$ python3 -q
>>> import numpy as np
>>> np.set_printoptions(precision=3, suppress=True, linewidth=120)
>>> rnd = lambda a: np.round(a, 3) + 0
>>> F = np.load("mat.npy")
>>> F
array([[ 0.05, -0.15,  0.15,  0.05],
       [-0.15,  0.45, -0.45, -0.15],
       [ 0.15, -0.45,  0.45,  0.15],
       [ 0.05, -0.15,  0.15,  0.05]])
>>> # a projection of rank 1
>>> x = np.array([9, 6, -7, -8])
>>> np.eye(4) - F
array([[ 0.95,  0.15, -0.15, -0.05],
       [ 0.15,  0.55,  0.45,  0.15],
       [-0.15,  0.45,  0.55, -0.15],
       [-0.05,  0.15, -0.15,  0.95]])
>>> rnd(F @ F @ x)
array([-1.9,  5.7, -5.7, -1.9])
>>> np.trace(F)
np.float64(1.0)
>>> rnd(np.linalg.eigvalsh(2 * F - np.eye(4)))
array([-1., -1., -1.,  1.])
>>> P = np.triu(np.array([[1, 2, 1, 1], [-2, -2, 2, -1], [0, 1, -1, 2], [-2, -1, 2, 0]]), 1) + np.eye(4)
>>> B = P @ F @ np.linalg.inv(P)
>>> rnd(B)
array([[-0.05,  0.25, -0.6 ,  1.45],
       [ 0.1 , -0.5 ,  1.2 , -2.9 ],
       [ 0.25, -1.25,  3.  , -7.25],
       [ 0.05, -0.25,  0.6 , -1.45]])
>>> rnd(np.poly(B))
array([ 1., -1.,  0.,  0.,  0.])
>>> np.linalg.matrix_rank(B)
np.int64(1)
>>> rnd(P @ F - F @ P)
array([[-0.1 ,  0.2 , -0.05, -0.6 ],
       [ 0.25, -0.45,  0.  ,  1.75],
       [ 0.1 , -0.6 ,  1.05, -1.4 ],
       [ 0.  , -0.1 ,  0.25, -0.5 ]])
>>> M = np.load("sample12.npy")
>>> M
array([[ 4,  5,  6,  7,  8],
       [ 9, 10, 11, 12, 13],
       [14, 15, 16, 17, 18]])
>>> np.linalg.cond(M) > 100
np.True_
>>> rnd(np.linalg.norm(M, 2) / np.linalg.norm(M))
np.float64(0.999)
>>> rk = np.linalg.matrix_rank(M)
>>> rk
np.int64(2)
>>> ns = np.linalg.svd(M)[2][rk:].T
>>> ns.shape
(5, 3)
>>> [int(np.linalg.matrix_rank(M[:, :j + 1])) for j in range(5)]
[1, 2, 2, 2, 2]
>>> rnd(ns @ ns.T)
array([[ 0.4, -0.4, -0.2,  0. ,  0.2],
       [-0.4,  0.7, -0.2, -0.1,  0. ],
       [-0.2, -0.2,  0.8, -0.2, -0.2],
       [ 0. , -0.1, -0.2,  0.7, -0.4],
       [ 0.2,  0. , -0.2, -0.4,  0.4]])
>>> rnd(M @ ns)
array([[0., 0., 0.],
       [0., 0., 0.],
       [0., 0., 0.]])
>>> [int(np.linalg.matrix_rank(np.delete(M, i, axis=0))) for i in range(3)]
[2, 2, 2]
